$ ipython --no-banner

In [1]: import numpy as np

In [2]: np.set_printoptions(precision=4, suppress=True, linewidth=140)

In [3]: def tidy(a):
   ...:     return np.round(a, 4) + 0
   ...: 

In [4]: arr = np.load("x.npy")

In [5]: print(tidy(arr))
[[ -5.5041  -9.7196 -16.828  -12.6125  -4.9792]
 [ -4.0922  -8.3586 -14.8937 -10.6272  -4.3451]
 [ -2.3119  -6.5269 -12.2249  -8.0099  -3.4558]
 [ -2.1319  -6.3316 -11.9349  -7.7353  -3.3582]
 [ -1.8423  -6.012  -11.4576  -7.2879  -3.1972]
 [ -1.4408  -5.557  -10.772   -6.6559  -2.9651]
 [ -1.3081  -5.4029 -10.5381  -6.4432  -2.8857]
 [ -1.06    -5.1095 -10.0898  -6.0403  -2.7333]
 [  0.0755  -3.6335  -7.7692  -4.0603  -1.9404]
 [  0.8438  -2.3514  -5.6226  -2.4273  -1.2089]
 [  1.0629  -1.8329  -4.6966  -1.8008  -0.8993]
 [  0.8719  -0.2533  -1.2756  -0.1504   0.0658]
 [  0.7564  -0.1763  -1.026   -0.0933   0.1008]
 [  0.594   -0.1002  -0.738   -0.0438   0.1232]
 [  0.1119  -0.0031  -0.1154  -0.0003   0.0487]
 [ -0.3244  -0.0281   0.3091   0.0128  -0.255 ]
 [ -0.5117  -0.0957   0.543    0.127   -0.7172]
 [ -0.438   -0.1407   0.6796   0.3823  -1.2397]
 [ -0.4085  -0.144    0.6957   0.4311  -1.3187]
 [ -0.407   -0.1441   0.6965   0.4335  -1.3224]
 [ -0.0704  -0.139    0.8024   0.8711  -1.9072]
 [  0.1478  -0.1197   0.8491   1.1166  -2.1795]
 [  0.4054  -0.0893   0.8978   1.3925  -2.4574]
 [  0.4253  -0.0867   0.9014   1.4133  -2.4774]
 [  2.4159   0.2711   1.2346   3.3794  -4.0284]
 [  3.4696   0.5037   1.4145   4.3804  -4.6717]
 [  5.5319   1.0049   1.7869   6.3138  -5.771 ]
 [  6.2926   1.201    1.9307   7.0223  -6.1401]
 [  7.0063   1.3894   2.0687   7.6856  -6.4731]
 [  9.4221   2.0529   2.5549   9.9242  -7.5241]
 [ 10.0934   2.2432   2.6949  10.545   -7.7991]
 [ 10.5102   2.3625   2.7827  10.9304  -7.9668]
 [ 11.145    2.5458   2.9179  11.5171  -8.2179]
 [ 13.9843   3.3861   3.5411  14.1393  -9.2863]
 [ 14.0007   3.391    3.5448  14.1544  -9.2923]
 [ 15.4132   3.82     3.8651  15.4583  -9.7956]]

In [6]: # looks like rank 3

In [7]: print(np.linalg.lstsq(arr[:-1].T, arr[-1])[2])
3

In [8]: print(np.abs(np.diag(np.linalg.qr(arr)[1])) > 1e-9)
[ True  True  True False False]

In [9]: cen = arr - arr.mean(axis=0)

In [10]: Uu, sv, Vt = np.linalg.svd(cen, full_matrices=False)

In [11]: print(tidy(sv))
[65.1537 23.6906  6.1209  0.      0.    ]

In [12]: print(np.searchsorted(np.cumsum(sv ** 2) / (sv ** 2).sum(), 0.9) + 1)
2

In [13]: print(tidy(sv ** 2 / (sv ** 2).sum()))
[0.8764 0.1159 0.0077 0.     0.    ]

In [14]: print(tidy(cen.mean(axis=0)))
[0. 0. 0. 0. 0.]

In [15]: print((np.sign(Uu[:, 0]) == np.sign(Uu[0, 0])).astype(int))
[1 1 1 1 1 1 1 1 1 1 1 1 1 1 1 1 1 1 1 1 0 0 0 0 0 0 0 0 0 0 0 0 0 0 0 0]

In [16]: print(tidy((sv ** 2).sum() ** 2 / (sv ** 4).sum()))
1.2795

In [17]: z = arr[:, 0] > np.median(arr[:, 0])

In [18]: f = arr[z].mean(axis=0) - arr[~z].mean(axis=0)

In [19]: print(z.astype(int))
[0 0 0 0 0 0 0 0 0 1 1 1 1 1 0 0 0 0 0 0 0 0 0 1 1 1 1 1 1 1 1 1 1 1 1 1]

In [20]: print(((arr - arr.mean(axis=0)) @ f > 0).astype(int))
[0 0 0 0 0 0 0 0 0 0 0 0 0 0 0 0 0 0 0 0 0 1 1 1 1 1 1 1 1 1 1 1 1 1 1 1]

In [21]: print(tidy(f))
[ 7.4972  4.2737  6.6128  9.8363 -2.7808]

In [22]: data = np.load("mat.npy")

In [23]: print(data)
[[0 0 0 0 1 0 0 0 0 0]
 [0 1 0 0 0 0 0 0 0 0]
 [0 0 0 0 0 1 0 0 0 0]
 [0 0 0 0 0 0 0 0 0 1]
 [0 0 1 0 0 0 0 0 0 0]
 [0 0 0 0 0 0 0 1 0 0]
 [0 0 0 1 0 0 0 0 0 0]
 [0 0 0 0 0 0 1 0 0 0]
 [0 0 0 0 0 0 0 0 1 0]
 [1 0 0 0 0 0 0 0 0 0]]

In [24]: # 3 groups of indices that never mix

In [25]: Uu, sv, Vt = np.linalg.svd(data, full_matrices=False)

In [26]: print(sv / sv[0])
[1. 1. 1. 1. 1. 1. 1. 1. 1. 1.]

In [27]: print(np.allclose(Uu * sv @ Vt, data))
True

In [28]: print(Vt @ Vt.T)
[[1. 0. 0. 0. 0. 0. 0. 0. 0. 0.]
 [0. 1. 0. 0. 0. 0. 0. 0. 0. 0.]
 [0. 0. 1. 0. 0. 0. 0. 0. 0. 0.]
 [0. 0. 0. 1. 0. 0. 0. 0. 0. 0.]
 [0. 0. 0. 0. 1. 0. 0. 0. 0. 0.]
 [0. 0. 0. 0. 0. 1. 0. 0. 0. 0.]
 [0. 0. 0. 0. 0. 0. 1. 0. 0. 0.]
 [0. 0. 0. 0. 0. 0. 0. 1. 0. 0.]
 [0. 0. 0. 0. 0. 0. 0. 0. 1. 0.]
 [0. 0. 0. 0. 0. 0. 0. 0. 0. 1.]]

In [29]: print(np.trace(data))
2

In [30]: print(np.allclose(data @ data.T, data.T @ data))
True

In [31]: print((data - data.T) / 2)
[[ 0.   0.   0.   0.   0.5  0.   0.   0.   0.  -0.5]
 [ 0.   0.   0.   0.   0.   0.   0.   0.   0.   0. ]
 [ 0.   0.   0.   0.  -0.5  0.5  0.   0.   0.   0. ]
 [ 0.   0.   0.   0.   0.   0.  -0.5  0.   0.   0.5]
 [-0.5  0.   0.5  0.   0.   0.   0.   0.   0.   0. ]
 [ 0.   0.  -0.5  0.   0.   0.   0.   0.5  0.   0. ]
 [ 0.   0.   0.   0.5  0.   0.   0.  -0.5  0.   0. ]
 [ 0.   0.   0.   0.   0.  -0.5  0.5  0.   0.   0. ]
 [ 0.   0.   0.   0.   0.   0.   0.   0.   0.   0. ]
 [ 0.5  0.   0.  -0.5  0.   0.   0.   0.   0.   0. ]]

In [32]: print(tidy(np.sort(np.abs(np.linalg.eigvals(data)))))
[1. 1. 1. 1. 1. 1. 1. 1. 1. 1.]

In [33]: print(np.linalg.matrix_power(data, 3))
[[0 0 0 0 0 1 0 0 0 0]
 [0 1 0 0 0 0 0 0 0 0]
 [0 0 0 0 0 0 1 0 0 0]
 [0 0 0 0 1 0 0 0 0 0]
 [0 0 0 0 0 0 0 1 0 0]
 [0 0 0 1 0 0 0 0 0 0]
 [1 0 0 0 0 0 0 0 0 0]
 [0 0 0 0 0 0 0 0 0 1]
 [0 0 0 0 0 0 0 0 1 0]
 [0 0 1 0 0 0 0 0 0 0]]

In [34]: th = np.radians(15)

In [35]: Rm = np.eye(10)

In [36]: Rm[3, 3] = Rm[5, 5] = np.cos(th)

In [37]: Rm[3, 5], Rm[5, 3] = -np.sin(th), np.sin(th)

In [38]: print(tidy(Rm))
[[ 1.      0.      0.      0.      0.      0.      0.      0.      0.      0.    ]
 [ 0.      1.      0.      0.      0.      0.      0.      0.      0.      0.    ]
 [ 0.      0.      1.      0.      0.      0.      0.      0.      0.      0.    ]
 [ 0.      0.      0.      0.9659  0.     -0.2588  0.      0.      0.      0.    ]
 [ 0.      0.      0.      0.      1.      0.      0.      0.      0.      0.    ]
 [ 0.      0.      0.      0.2588  0.      0.9659  0.      0.      0.      0.    ]
 [ 0.      0.      0.      0.      0.      0.      1.      0.      0.      0.    ]
 [ 0.      0.      0.      0.      0.      0.      0.      1.      0.      0.    ]
 [ 0.      0.      0.      0.      0.      0.      0.      0.      1.      0.    ]
 [ 0.      0.      0.      0.      0.      0.      0.      0.      0.      1.    ]]

In [39]: out = data @ Rm.T

In [40]: print(np.allclose(np.linalg.norm(data, axis=1), np.linalg.norm(out, axis=1)))
True

In [41]: print(np.allclose(data @ data.T, out @ out.T))
True

In [42]: rng = np.random.default_rng(22274)

In [43]: out = Rm + rng.integers(-2, 3, (10, 1)) @ rng.integers(-2, 3, (1, 10))

In [44]: print(tidy(out))
[[ 3.     -2.      0.      0.      0.      0.     -2.      4.      0.      4.    ]
 [ 1.      0.      0.      0.      0.      0.     -1.      2.      0.      2.    ]
 [ 1.     -1.      1.      0.      0.      0.     -1.      2.      0.      2.    ]
 [-2.      2.      0.      0.9659  0.     -0.2588  2.     -4.      0.     -4.    ]
 [ 0.      0.      0.      0.      1.      0.      0.      0.      0.      0.    ]
 [ 1.     -1.      0.      0.2588  0.      0.9659 -1.      2.      0.      2.    ]
 [-1.      1.      0.      0.      0.      0.      2.     -2.      0.     -2.    ]
 [-2.      2.      0.      0.      0.      0.      2.     -3.      0.     -4.    ]
 [-2.      2.      0.      0.      0.      0.      2.     -4.      1.     -4.    ]
 [ 0.      0.      0.      0.      0.      0.      0.      0.      0.      1.    ]]

In [45]: print(tidy(np.linalg.svd(out - Rm, compute_uv=False)))
[14.8324  0.      0.      0.      0.      0.      0.      0.      0.      0.    ]

In [46]: m1 = np.array([[1.0, -4.0, 4.0, 0.0],
    ...:     [5.0, -26.0, 13.0, 9.0],
    ...:     [5.0, -31.0, 18.0, 9.0],
    ...:     [5.0, -31.0, 13.0, 14.0]])

In [47]: vec = np.array([2, 2, 8, 8])

In [48]: h = np.maximum(m1 @ vec, 0)

In [49]: print(np.flatnonzero(h > 1e-9))
[0 1 2 3]

In [50]: print(np.maximum(m1 @ vec, 0) - np.maximum(-m1 @ vec, 0))
[ 26. 134. 164. 164.]

In [51]: print(m1.T @ h)
[  2336. -13756.   6930.   4978.]

In [52]: print(h)
[ 26. 134. 164. 164.]

In [53]: th = np.radians(135)

In [54]: Rm = np.eye(4)

In [55]: Rm[3, 3] = Rm[1, 1] = np.cos(th)

In [56]: Rm[3, 1], Rm[1, 3] = -np.sin(th), np.sin(th)

In [57]: print(tidy(Rm))
[[ 1.      0.      0.      0.    ]
 [ 0.     -0.7071  0.      0.7071]
 [ 0.      0.      1.      0.    ]
 [ 0.     -0.7071  0.     -0.7071]]

In [58]: out = m1 @ Rm.T

In [59]: print(tidy(np.abs(out - m1).max(axis=0)))
[ 0.     62.8198  0.      6.5563]

In [60]: print(np.allclose(m1 @ m1.T, out @ out.T))
True

In [61]: print(np.allclose(np.linalg.norm(m1, axis=1), np.linalg.norm(out, axis=1)))
True

In [62]: print(tidy(np.linalg.det(Rm)), tidy(np.trace(Rm)))
1.0 0.5858

In [63]: out = Rm / np.sqrt((Rm ** 2).mean(axis=1, keepdims=True))

In [64]: print(np.linalg.matrix_rank(out) == np.linalg.matrix_rank(Rm))
True

In [65]: print(tidy(Rm - Rm.mean(axis=1, keepdims=True)))
[[ 0.75   -0.25   -0.25   -0.25  ]
 [ 0.     -0.7071  0.      0.7071]
 [-0.25   -0.25    0.75   -0.25  ]
 [ 0.3536 -0.3536  0.3536 -0.3536]]

In [66]: vec = np.array([3, 2, 3, 0])

In [67]: target = m1 @ vec

In [68]: print(target)
[ 7.  2.  7. -8.]

In [69]: print(tidy(np.linalg.solve(m1, m1[:, 3])))
[0. 0. 0. 1.]

In [70]: print(tidy(np.linalg.solve(m1, target + m1[:, 2])))
[3. 2. 4. 0.]

In [71]: np.linalg.solve(m1, target[:-1])
ValueError: solve1: Input operand 1 has a mismatch in its core dimension 0, with gufunc signature (m,m),(m)->(m) (size 3 is different from 4)


In [72]: K = np.loadtxt("case10.csv", delimiter=",")

In [73]: print(K)
[[2.3 0.  0.  2.  1.  1.  2.  3.  3.  0.  3.  3.  1. ]
 [1.  3.3 2.  1.  0.  3.  1.  3.  2.  0.  2.  1.  2. ]
 [1.  3.  1.3 1.  1.  1.  2.  3.  0.  1.  0.  0.  3. ]
 [3.  0.  1.  1.3 3.  2.  3.  1.  0.  1.  2.  3.  2. ]
 [1.  3.  0.  3.  1.3 1.  0.  0.  2.  3.  2.  1.  2. ]
 [2.  0.  3.  2.  3.  2.3 2.  3.  2.  2.  1.  2.  0. ]
 [1.  3.  3.  2.  2.  1.  3.3 3.  0.  0.  3.  1.  3. ]
 [2.  1.  2.  0.  3.  2.  1.  3.3 2.  1.  1.  2.  0. ]
 [2.  2.  3.  1.  0.  2.  0.  3.  1.3 2.  0.  3.  2. ]
 [0.  2.  2.  0.  3.  2.  3.  0.  0.  2.3 0.  0.  3. ]
 [3.  3.  3.  3.  0.  1.  1.  2.  1.  2.  1.3 0.  2. ]
 [1.  3.  0.  0.  3.  0.  3.  1.  0.  1.  1.  1.3 2. ]
 [2.  0.  0.  2.  1.  1.  2.  3.  3.  0.  3.  3.  1.3]]

In [74]: out = K / np.linalg.norm(K, axis=1, keepdims=True)

In [75]: cov = out @ out.T

In [76]: print(tidy(np.linalg.norm(out, axis=1)))
[1. 1. 1. 1. 1. 1. 1. 1. 1. 1. 1. 1. 1.]

In [77]: print((cov - 2 * np.eye(13)).round(6).argmax(axis=1))
[12  6  6  5 10  7  2  5  1 11  8  9  0]

In [78]: print(np.argwhere(np.triu(np.abs(cov) > 0.95, 1)))
[[ 0 12]]

In [79]: print(tidy(np.degrees(np.arccos(np.clip(cov[11, 12], -1, 1)))))
57.342

In [80]: print(tidy(cov[11]))
[0.5297 0.5714 0.7798 0.7483 0.6044 0.5584 0.7913 0.6205 0.4895 0.8013 0.5527 1.     0.5396]

In [81]: Uu, sv, Vt = np.linalg.svd(K, full_matrices=False)

In [82]: print(np.abs(Uu[:, 0]).round(6).argmax())
6

In [83]: print(tidy(sv / sv[0]))
[1.     0.3711 0.2995 0.2525 0.2252 0.1628 0.1421 0.1229 0.0946 0.0792 0.0519 0.0325 0.0014]

In [84]: print(np.allclose(Uu * sv @ Vt, K))
True

In [85]: print(tidy(np.sqrt((sv ** 2).sum())), tidy(np.linalg.norm(K)))
25.266 25.266
